In [1]: import numpy as np

In [2]: np.set_printoptions(suppress=True, linewidth=200)

In [3]: def rnd(a):
   ...:     return np.round(a, 1) + 0
   ...: 

In [4]: K = np.load("m.npy")

In [5]: print(K)
[[118  81  -3]
 [ 81 154 -55]
 [ -3 -55  55]]

In [6]: ev, evecs = np.linalg.eigh(K)

In [7]: vec = np.array([-3, -2, -9])

In [8]: print(rnd(evecs * np.sqrt(ev) @ evecs.T))
[[10.1  3.8  0.5]
 [ 3.8 11.4 -3.2]
 [ 0.5 -3.2  6.7]]

In [9]: np.abs(K).sum(axis=1).max(), rnd(np.abs(ev).max())
Out[9]: (np.int64(290), np.float64(230.8))

In [10]: rnd(evecs * np.maximum(ev, 0) @ evecs.T)
Out[10]: 
array([[118.,  81.,  -3.],
       [ 81., 154., -55.],
       [ -3., -55.,  55.]])

In [11]: vec @ K @ vec
Out[11]: np.int64(4963)

In [12]: vec = np.ones(3)

In [13]: for _ in range(7):
    ...:     vec = K @ vec
    ...:     vec /= np.linalg.norm(vec)
    ...:     print(round(vec @ K @ vec, 1))
    ...: 
216.0
228.9
230.6
230.7
230.8
230.8
230.8

In [14]: rnd(np.linalg.eigvalsh(K)[-1])
Out[14]: np.float64(230.8)

In [15]: Uu, sv, Vh = np.linalg.svd(K, full_matrices=False)

In [16]: Uu.shape, sv.shape, Vh.shape
Out[16]: ((3, 3), (3,), (3, 3))

In [17]: np.abs(Uu[:, 0]).round(6).argmax()
Out[17]: np.int64(1)

In [18]: rnd(np.abs(Vh[0]))
Out[18]: array([0.6, 0.8, 0.3])

In [19]: print((sv > 1e-8).sum())
3

In [20]: np.allclose(Uu * sv @ Vh, K)
Out[20]: True

In [21]: rng = np.random.default_rng(55518)

In [22]: idx = rng.permutation(3)

In [23]: idx
Out[23]: array([2, 0, 1])

In [24]: Y = K[idx][:, idx]

In [25]: Y
Out[25]: 
array([[ 55,  -3, -55],
       [ -3, 118,  81],
       [-55,  81, 154]])

In [26]: rnd(np.linalg.det(Y)), rnd(np.linalg.det(K[idx]))
Out[26]: (np.float64(306999.0), np.float64(306999.0))

In [27]: np.diag(Y)
Out[27]: array([ 55, 118, 154])

In [28]: proj = np.triu(np.array([[5, 4, 0], [1, 1, 0], [5, 1, 3]]), 1) + np.eye(3)

In [29]: Y = proj @ K @ np.linalg.inv(proj)

In [30]: proj @ K - K @ proj
Out[30]: 
array([[ 324.,  144., -220.],
       [   0., -324.,    0.],
       [   0.,   12.,    0.]])

In [31]: rnd(np.linalg.det(Y))
Out[31]: np.float64(306999.0)

In [32]: rnd(np.poly(Y))
Out[32]: array([      1.,    -327.,   23537., -306999.])

In [33]: arr = np.load("w.npy")

In [34]: arr
Out[34]: 
array([[ 1,  0,  0],
       [ 3,  1,  0],
       [ 0, -1,  1]])

In [35]: r0 = np.array([2, 0, 0])

In [36]: Y = arr + np.outer(r0, np.eye(3)[1])

In [37]: np.linalg.matrix_rank(Y - arr)
Out[37]: np.int64(1)

In [38]: np.linalg.matrix_rank(np.linalg.inv(Y) - np.linalg.inv(arr), tol=1e-8)
Out[38]: np.int64(1)

In [39]: Y
Out[39]: 
array([[ 1.,  2.,  0.],
       [ 3.,  1.,  0.],
       [ 0., -1.,  1.]])

In [40]: idx = rng.permutation(3)

In [41]: idx
Out[41]: array([2, 1, 0])

In [42]: Y = arr[idx][:, idx]

In [43]: print(np.trace(Y))
3

In [44]: Y
Out[44]: 
array([[ 1, -1,  0],
       [ 0,  1,  3],
       [ 0,  0,  1]])

In [45]: print(Y @ Y)
[[ 1 -2 -3]
 [ 0  1  6]
 [ 0  0  1]]

In [46]: rnd(np.sort(np.linalg.eigvals(Y)))
Out[46]: array([1., 1., 1.])

In [47]: print(np.prod(np.diag(Y)), rnd(np.linalg.det(Y)))
1 1.0

In [48]: np.linalg.matrix_power(Y - np.diag(np.diag(Y)), 3)
Out[48]: 
array([[0, 0, 0],
       [0, 0, 0],
       [0, 0, 0]])

In [49]: np.linalg.matrix_rank(Y - Y[0, 0] * np.eye(3))
Out[49]: np.int64(2)

In [50]: Y = np.array([[4, 4], [3, 4]])

In [51]: Z = np.kron(Y, arr)

In [52]: np.linalg.matrix_rank(Z)
Out[52]: np.int64(6)

In [53]: E = np.load("mat.npy")

In [54]: rnd(E)
Out[54]: 
array([[ 0.2,  0.3, -0.2],
       [ 0.3,  0.6, -0.3],
       [-0.2, -0.3,  0.2]])

In [55]: Uu, sv, Vh = np.linalg.svd(E)

In [56]: evecs = Vh[:(sv > 1e-8).sum()]

In [57]: vec = E[0] + 5 * E[2] + rng.integers(2) * np.eye(3)[2]

In [58]: print(rnd(vec))
[-0.8 -1.4  1.8]

In [59]: np.linalg.matrix_rank(np.vstack([E, vec]))
Out[59]: np.int64(2)

In [60]: rnd(evecs.T @ evecs)
Out[60]: 
array([[ 0.2,  0.3, -0.2],
       [ 0.3,  0.6, -0.3],
       [-0.2, -0.3,  0.2]])

In [61]: print(np.allclose(evecs.T @ evecs @ vec, vec))
False

In [62]: rnd(np.linalg.norm(vec - evecs.T @ evecs @ vec))
Out[62]: np.float64(0.9)

In [63]: feats = np.load("a.npy")

In [64]: feats
Out[64]: 
array([[ 0.1,  1.4, -0.7],
       [-0.7,  2. , -0.2],
       [ 0. , -4.2,  1.1],
       [-0.4,  4.3, -0.1],
       [ 0.4, -6.3,  1.1],
       [ 0.2, -3.9,  0.5],
       [ 0. , -4.3,  0.9],
       [-0.4,  6.1, -0.8],
       [ 0.1, -6. ,  1.1],
       [-0.1,  6.1, -1.4],
       [-0.3, -0.4,  0.3],
       [-0.5,  6. , -0.8]])

In [65]: proj = np.triu(np.array([[3, 2, 0], [1, 1, -2], [-3, 1, -2]]), 1) + np.eye(3)

In [66]: Y = proj @ arr @ np.linalg.inv(proj)

In [67]: print(np.linalg.matrix_rank(Y))
3

In [68]: np.trace(Y), np.trace(arr)
Out[68]: (np.float64(3.0), np.int64(3))

In [69]: Y
Out[69]: 
array([[  7., -12., -24.],
       [  3.,  -3.,  -8.],
       [  0.,  -1.,  -1.]])

In [70]: rnd(np.poly(Y))
Out[70]: array([ 1., -3.,  3., -1.])

In [71]: Y = np.c_[feats[:, :1] @ np.array([[2]]), np.array([3, -9, -5, -7, -2, -4, -6, 2, -8, 7, 3, -3])]

In [72]: Y
Out[72]: 
array([[ 0.2,  3. ],
       [-1.4, -9. ],
       [ 0. , -5. ],
       [-0.8, -7. ],
       [ 0.8, -2. ],
       [ 0.4, -4. ],
       [ 0. , -6. ],
       [-0.8,  2. ],
       [ 0.2, -8. ],
       [-0.2,  7. ],
       [-0.6,  3. ],
       [-1. , -3. ]])

In [73]: np.linalg.matrix_rank(Y)
Out[73]: np.int64(2)

In [74]: rnd(np.linalg.norm(np.linalg.qr(feats)[0].T @ Y, axis=0) ** 2 / ((Y ** 2).sum(axis=0) + 1e-12))
Out[74]: array([1. , 0.7])

In [75]: np.linalg.matrix_rank(np.c_[feats, Y])
Out[75]: np.int64(4)

In [76]: rnd(np.linalg.norm(Y - feats @ np.linalg.lstsq(feats, Y)[0], axis=0))
Out[76]: array([ 0. , 10.6])

In [77]: Uu, sv, Vh = np.linalg.svd(feats)

In [78]: np.argmax(sv[:-1] / (sv[1:] + 1e-6)) + 1
Out[78]: np.int64(1)

In [79]: Y = Uu[:, :1] @ np.diag(sv[:1]) @ Vh[:1]

In [80]: rnd(np.linalg.norm(feats - Y, 2)), rnd(sv[1])
Out[80]: (np.float64(1.3), np.float64(1.3))

In [81]: rnd(np.abs(feats - Y).max())
Out[81]: np.float64(0.6)

In [82]: np.linalg.matrix_rank(Y)
Out[82]: np.int64(1)

In [83]: t = np.radians(15)

In [84]: Rm = np.eye(3)

In [85]: Rm[0, 0] = Rm[1, 1] = np.cos(t)

In [86]: Rm[0, 1], Rm[1, 0] = -np.sin(t), np.sin(t)

In [87]: rnd(Rm)
Out[87]: 
array([[ 1. , -0.3,  0. ],
       [ 0.3,  1. ,  0. ],
       [ 0. ,  0. ,  1. ]])

In [88]: Y = feats @ Rm.T

In [89]: np.allclose(feats @ feats.T, Y @ Y.T)
Out[89]: True

In [90]: rnd(np.linalg.det(Rm)), rnd(np.trace(Rm))
Out[90]: (np.float64(1.0), np.float64(2.9))

In [91]: A = np.load("dump.npy")

In [92]: A
Out[92]: 
array([[22, 19, 18, 11],
       [19, 17, 15,  8],
       [18, 15, 23, 18],
       [11,  8, 18, 19]])

In [93]: Uu, sv, Vh = np.linalg.svd(A)

In [94]: rnd(sv)
Out[94]: array([65.6, 13.9,  1.3,  0.2])

In [95]: Y = Uu[:, :2] @ np.diag(sv[:2]) @ Vh[:2]

In [96]: print(rnd(np.abs(A - Y).max()))
0.8

In [97]: rnd(np.linalg.norm(A - Y) / np.linalg.norm(A))
Out[97]: np.float64(0.0)

In [98]: F = np.array([[1, 0, 0], [0, 0, 1], [0, 1, 0]])

In [99]: F
Out[99]: 
array([[1, 0, 0],
       [0, 0, 1],
       [0, 1, 0]])

In [100]: proj = np.triu(np.array([[0, 6, 9], [0, 2, 2], [9, 1, 1]]), 1) + np.eye(3)

In [101]: Y = proj @ F @ np.linalg.inv(proj)

In [102]: np.linalg.matrix_rank(Y)
Out[102]: np.int64(3)

In [103]: np.poly(Y)
Out[103]: array([ 1., -1., -1.,  1.])

In [104]: F[:, 0] @ F[:, 2]
Out[104]: np.int64(0)

In [105]: print(F.T @ F)
[[1 0 0]
 [0 1 0]
 [0 0 1]]

In [106]: print(F @ F.T)
[[1 0 0]
 [0 1 0]
 [0 0 1]]

In [107]: rnd(np.linalg.svd(F, compute_uv=False))
Out[107]: array([1., 1., 1.])

In [108]: r0 = np.array([-4, 7, 1, -3]) + 0.5

In [109]: W0 = np.eye(4) - 2 * np.outer(r0, r0) / (r0 @ r0)

In [110]: rnd(W0)
Out[110]: 
array([[ 0.7,  0.7,  0.1, -0.2],
       [ 0.7, -0.5, -0.3,  0.5],
       [ 0.1, -0.3,  0.9,  0.1],
       [-0.2,  0.5,  0.1,  0.8]])

In [111]: idx = rng.permutation(4)

In [112]: idx
Out[112]: array([1, 2, 0, 3])

In [113]: Y = W0[idx][:, idx]

In [114]: np.trace(Y)
Out[114]: np.float64(2.0)

In [115]: ev, evecs = np.linalg.eig(arr)

In [116]: np.prod(ev)
Out[116]: np.float64(1.0)

In [117]: print(arr @ evecs[:, 0] - ev[0] * evecs[:, 0])
[0. 0. 0.]

In [118]: ev
Out[118]: array([1., 1., 1.])

In [119]: idx = rng.permutation(4)

In [120]: Y = W0[:, idx] * rng.choice([-1, 1], 4)

In [121]: rnd(Y)
Out[121]: 
array([[-0.7, -0.2, -0.1,  0.7],
       [ 0.5,  0.5,  0.3,  0.7],
       [ 0.3,  0.1, -0.9,  0.1],
       [-0.5,  0.8, -0.1, -0.2]])

In [122]: Uu, _, Vh = np.linalg.svd(W0.T @ Y)

In [123]: print(rnd(np.linalg.lstsq(W0, Y)[0]))
[[ 0.  0.  0.  1.]
 [-1.  0.  0.  0.]
 [ 0.  0. -1.  0.]
 [ 0.  1.  0.  0.]]

In [124]: idx
Out[124]: array([1, 3, 2, 0])

In [125]: rnd(Uu @ Vh)
Out[125]: 
array([[ 0.,  0.,  0.,  1.],
       [-1.,  0.,  0.,  0.],
       [ 0.,  0., -1.,  0.],
       [ 0.,  1.,  0.,  0.]])

In [126]: ev, evecs = np.linalg.eigh(W0)

In [127]: rnd(np.linalg.svd(W0, compute_uv=False))
Out[127]: array([1., 1., 1., 1.])

In [128]: rnd(ev)
Out[128]: array([-1.,  1.,  1.,  1.])

In [129]: print(np.unique(ev.round(6) + 0, return_counts=True)[1])
[1 3]

In [130]: ev.sum(), np.trace(W0)
Out[130]: (np.float64(2.0), np.float64(2.0))

In [131]: print(rnd(np.linalg.eigvalsh(W0 + 5 * np.eye(4))))
[4. 6. 6. 6.]

In [132]: print(rnd(np.linalg.pinv(W0)))
[[ 0.7  0.7  0.1 -0.2]
 [ 0.7 -0.5 -0.3  0.5]
 [ 0.1 -0.3  0.9  0.1]
 [-0.2  0.5  0.1  0.8]]

In [133]: rnd(W0.T @ W0)
Out[133]: 
array([[1., 0., 0., 0.],
       [0., 1., 0., 0.],
       [0., 0., 1., 0.],
       [0., 0., 0., 1.]])

In [134]: J = np.load("sample12.npy")

In [135]: J
Out[135]: 
array([[ 1.5,  0.8, -5. ],
       [ 3.6,  1.9, -2.3],
       [ 5.1,  2.1,  3.7],
       [ 2.3,  0.2,  3. ],
       [ 6.6,  2.9,  5.6],
       [ 6.5,  3.1,  3.8],
       [ 1.1,  0.4, -4.2],
       [ 7.2,  4.2, -0.4],
       [-1.2, -1.3, -3.8],
       [ 4.8,  1.3,  7.7],
       [ 6.7,  3.2,  3.9],
       [ 0.8, -0.4, -0.3],
       [ 3.4,  1.6, -1.3],
       [ 1.1, -0.4,  1.3],
       [ 3. ,  1.5, -2.5],
       [-1.9, -2.2, -0.9],
       [ 0.7, -0.6,  0.6],
       [ 4.8,  2. ,  3. ],
       [ 2.4,  0.8, -0.6],
       [-0.7, -1.5, -0.1]])

In [136]: idx = J[:, 0] > np.median(J[:, 0])

In [137]: r0 = J[idx].mean(axis=0) - J[~idx].mean(axis=0)

In [138]: (((J - J.mean(axis=0)) @ r0 > 0) == idx).mean()
Out[138]: np.float64(0.8)

In [139]: idx.astype(int)
Out[139]: array([0, 1, 1, 0, 1, 1, 0, 1, 0, 1, 1, 0, 1, 0, 1, 0, 0, 1, 0, 0])

In [140]: Y = np.array([[2, 0], [3, 2], [1, 0]])

In [141]: print(np.linalg.matrix_rank(J @ Y))
2

In [142]: np.vstack([J, Y.T]).shape
Out[142]: (22, 3)

In [143]: print(np.linalg.matrix_rank(np.vstack([J, Y.T])))
3

In [144]: rnd(np.einsum("ij->j", J))
Out[144]: array([57.8, 19.6, 11.2])

In [145]: proj = feats @ np.linalg.solve(feats.T @ feats, feats.T)

In [146]: rnd(np.trace(proj))
Out[146]: np.float64(3.0)

In [147]: print(np.allclose(proj @ proj, proj))
True

In [148]: rnd(np.linalg.eigvalsh(proj))
Out[148]: array([0., 0., 0., 0., 0., 0., 0., 0., 0., 1., 1., 1.])

In [149]: rnd(proj @ feats[:, 2])
Out[149]: array([-0.7, -0.2,  1.1, -0.1,  1.1,  0.5,  0.9, -0.8,  1.1, -1.4,  0.3, -0.8])

In [150]: rnd(np.diag(proj))
Out[150]: array([0.2, 0.7, 0.2, 0.5, 0.2, 0.1, 0.1, 0.2, 0.2, 0.3, 0.1, 0.2])

In [151]: vec = np.array([6, -2, 0])

In [152]: target = J @ vec

In [153]: beta, lr = np.zeros(3), 1 / np.linalg.norm(J, 2) ** 2

In [154]: for i in range(12):
     ...:     beta -= lr * J.T @ (J @ beta - target)
     ...:     if i % 2 == 0: print(i, round(np.linalg.norm(J @ beta - target), 1))
     ...: 
0 20.4
2 13.8
4 11.4
6 10.5
8 10.1
10 9.8

In [155]: rnd(beta)
Out[155]: array([4.3, 1.4, 0.3])
